$ python3 -q
>>> import numpy as np
>>> from numpy import linalg as LA
>>> np.set_printoptions(precision=2, suppress=True, linewidth=160, floatmode="fixed")
>>> tidy = lambda a: np.round(a, 2) + 0
>>> E = np.array([[-1.0, 0.0, -2.0, -2.0, -2.0, -2.0],
...     [0.0, -1.0, 0.0, 0.0, 0.0, 0.0],
...     [-2.0, 0.0, -1.0, -2.0, -2.0, -2.0],
...     [-2.0, 0.0, -2.0, -1.0, -2.0, -2.0],
...     [-2.0, 0.0, -2.0, -2.0, -1.0, -2.0],
...     [-2.0, 0.0, -2.0, -2.0, -2.0, -1.0]])
>>> # equal to its transpose
>>> rng = np.random.default_rng(78720)
>>> labels = rng.permutation(6)
>>> print(labels)
[1 4 5 2 0 3]
>>> A2 = E[labels][:, labels]
>>> print(np.diag(A2))
[-1.00 -1.00 -1.00 -1.00 -1.00 -1.00]
>>> print(A2)
[[-1.00  0.00  0.00  0.00  0.00  0.00]
 [ 0.00 -1.00 -2.00 -2.00 -2.00 -2.00]
 [ 0.00 -2.00 -1.00 -2.00 -2.00 -2.00]
 [ 0.00 -2.00 -2.00 -1.00 -2.00 -2.00]
 [ 0.00 -2.00 -2.00 -2.00 -1.00 -2.00]
 [ 0.00 -2.00 -2.00 -2.00 -2.00 -1.00]]
>>> print(tidy(LA.det(A2)), tidy(LA.det(E[labels])))
9.0 9.0
>>> print(np.allclose(A2, E))
False
>>> print([round(float(LA.det(E[:i, :i])), 2) + 0 for i in range(1, 7)])
[-1.0, 1.0, 3.0, 5.0, 7.0, 9.0]
>>> print(tidy(LA.eigvalsh(E).min()))
-9.0
>>> print(np.all(LA.eigvalsh(E) > 0))
False
>>> U, s, Vh = LA.svd(E, full_matrices=False)
>>> print(tidy(U.T @ U))
[[1.00 0.00 0.00 0.00 0.00 0.00]
 [0.00 1.00 0.00 0.00 0.00 0.00]
 [0.00 0.00 1.00 0.00 0.00 0.00]
 [0.00 0.00 0.00 1.00 0.00 0.00]
 [0.00 0.00 0.00 0.00 1.00 0.00]
 [0.00 0.00 0.00 0.00 0.00 1.00]]
>>> labels = rng.permutation(6)
>>> A2 = E[:, labels] * rng.choice([-1, 1], 6)
>>> print(A2)
[[ 2.00 -0.00  2.00  2.00 -1.00  2.00]
 [-0.00  1.00 -0.00 -0.00  0.00 -0.00]
 [ 2.00 -0.00  1.00  2.00 -2.00  2.00]
 [ 1.00 -0.00  2.00  2.00 -2.00  2.00]
 [ 2.00 -0.00  2.00  2.00 -2.00  1.00]
 [ 2.00 -0.00  2.00  1.00 -2.00  2.00]]
>>> U, _, Vh = LA.svd(E.T @ A2)
>>> print(tidy(LA.lstsq(E, A2)[0]))
[[ 0.00  0.00  0.00  0.00  1.00  0.00]
 [ 0.00 -1.00  0.00  0.00  0.00  0.00]
 [ 0.00  0.00 -1.00  0.00  0.00  0.00]
 [-1.00  0.00  0.00  0.00  0.00  0.00]
 [ 0.00  0.00  0.00  0.00  0.00 -1.00]
 [ 0.00  0.00  0.00 -1.00  0.00  0.00]]
>>> print(labels)
[3 1 2 5 0 4]
>>> print(E @ E)
[[17.00  0.00 16.00 16.00 16.00 16.00]
 [ 0.00  1.00  0.00  0.00  0.00  0.00]
 [16.00  0.00 17.00 16.00 16.00 16.00]
 [16.00  0.00 16.00 17.00 16.00 16.00]
 [16.00  0.00 16.00 16.00 17.00 16.00]
 [16.00  0.00 16.00 16.00 16.00 17.00]]
>>> print((LA.matrix_power((E != 0) + (E.T != 0) + np.eye(6), 6) > 0).astype(int))
[[1 0 1 1 1 1]
 [0 1 0 0 0 0]
 [1 0 1 1 1 1]
 [1 0 1 1 1 1]
 [1 0 1 1 1 1]
 [1 0 1 1 1 1]]
>>> print(tidy(LA.det(E)))
9.0
>>> J = np.array([[-9, 1, -3, -2, 2], [3, 2, 1, -2, -2], [9, 0, 3, 0, -3]])
>>> def softmax(z):
...     e = np.exp(z - z.max(axis=-1, keepdims=True))
...     return e / e.sum(axis=-1, keepdims=True)
... 
>>> print(tidy(softmax(J[0] + -1)))
[0.00 0.26 0.00 0.01 0.72]
>>> print(tidy(softmax(10 * J[0])))
[0.00 0.00 0.00 0.00 1.00]
>>> S = J @ J.T / np.sqrt(5)
>>> print(softmax(S).round(6).argmax(axis=1))
[0 2 2]
>>> print(softmax(S)[0] @ J)
[-9.00  1.00 -3.00 -2.00  2.00]
>>> print(tidy(softmax(S)))
[[1.00 0.00 0.00]
 [0.00 0.00 1.00]
 [0.00 0.00 1.00]]
>>> A2 = J + rng.integers(-2, 3, (3, 2)) @ rng.integers(-2, 3, (2, 5))
>>> print(A2)
[[-5 -3 -1 -4  4]
 [ 3 -4  5  0  2]
 [15  0  2 -5 -4]]
>>> print(LA.matrix_rank(A2 - J, tol=1e-8))
2
>>> print(np.abs(A2 - J).sum(axis=1))
[14 16 13]
>>> u, r1 = J[0], J[1]
>>> print(u @ r1)
-28
>>> print(u @ u)
99
>>> p = (u @ r1) / (u @ u) * u
>>> print(tidy((r1 - p) @ u))
0.0
>>> print(tidy(LA.norm(u + r1) ** 2 + LA.norm(u - r1) ** 2))
242.0
>>> print(tidy(p))
[ 2.55 -0.28  0.85  0.57 -0.57]
>>> print(tidy(r1 - p))
[ 0.45  2.28  0.15 -2.57 -1.43]
>>> X = np.load("dump.npy")
>>> print(X)
[[-2 -2  0  2  0  1]
 [-2  0 -1  0 -2  0]
 [-1  2 -1 -1 -1 -1]
 [-2 -2  0  2  0  1]]
>>> # rank 3
>>> U, s, Vh = LA.svd(X)
>>> print(tidy(s))
[5.41 3.74 0.88 0.00]
>>> print(np.argmax(s[:-1] / (s[1:] + 1e-6)) + 1)
3
>>> A2 = U[:, :3] @ np.diag(s[:3]) @ Vh[:3]
>>> print(tidy(np.abs(X - A2).max()))
0.0
>>> print(LA.matrix_rank(X, rtol=0.05))
3
>>> print(tidy(LA.norm(X - A2) / LA.norm(X)))
0.0
>>> U, s, Vh = LA.svd(X, full_matrices=False)
>>> print(tidy(np.cumsum(s ** 2) / np.sum(s ** 2)))
[0.67 0.98 1.00 1.00]
>>> print(tidy(s / s[0]))
[1.00 0.69 0.16 0.00]
>>> print(U.shape, s.shape, Vh.shape)
(4, 4) (4,) (4, 6)
>>> print((s > 1e-8).sum())
3
>>> arr = np.load("w.npy")
>>> print(arr)
[[1.00 0.20 0.04 0.01 0.00]
 [0.20 1.00 0.20 0.04 0.01]
 [0.04 0.20 1.00 0.20 0.04]
 [0.01 0.04 0.20 1.00 0.20]
 [0.00 0.01 0.04 0.20 1.00]]
>>> vec = np.array([3, 4, 7, 8, 4])
>>> target = arr @ vec
>>> coef, lr = np.zeros(5), 1 / LA.norm(arr, 2) ** 2
>>> for i in range(40):
...     coef -= lr * arr.T @ (arr @ coef - target)
...     if i % 10 == 0: print(i, round(LA.norm(arr @ coef - target), 2))
... 
0 1.25
10 0.02
20 0.0
30 0.0
>>> print(tidy(LA.cond(arr)))
2.02
>>> labels = rng.permutation(5)
>>> print(labels)
[3 2 0 4 1]
>>> A2 = arr[labels][:, labels]
>>> print(np.allclose(A2, arr))
False
>>> print(np.trace(A2))
5.0
>>> print(np.diag(A2))
[1.00 1.00 1.00 1.00 1.00]
>>> print(tidy(np.sort(np.abs(LA.eigvals(A2)))))
[0.69 0.79 0.95 1.17 1.40]
>>> F = np.loadtxt("layer5.csv", delimiter=",")
>>> print(tidy(F))
[[-0.27 -0.32 -0.52  0.74]
 [ 0.88  0.19 -0.43  0.10]
 [-0.34  0.89 -0.29  0.06]
 [ 0.20  0.26  0.68  0.66]]
>>> A2 = LA.inv(F)
>>> print(tidy(A2))
[[-0.27  0.88 -0.34  0.20]
 [-0.32  0.19  0.89  0.26]
 [-0.52 -0.43 -0.29  0.68]
 [ 0.74  0.10  0.06  0.66]]
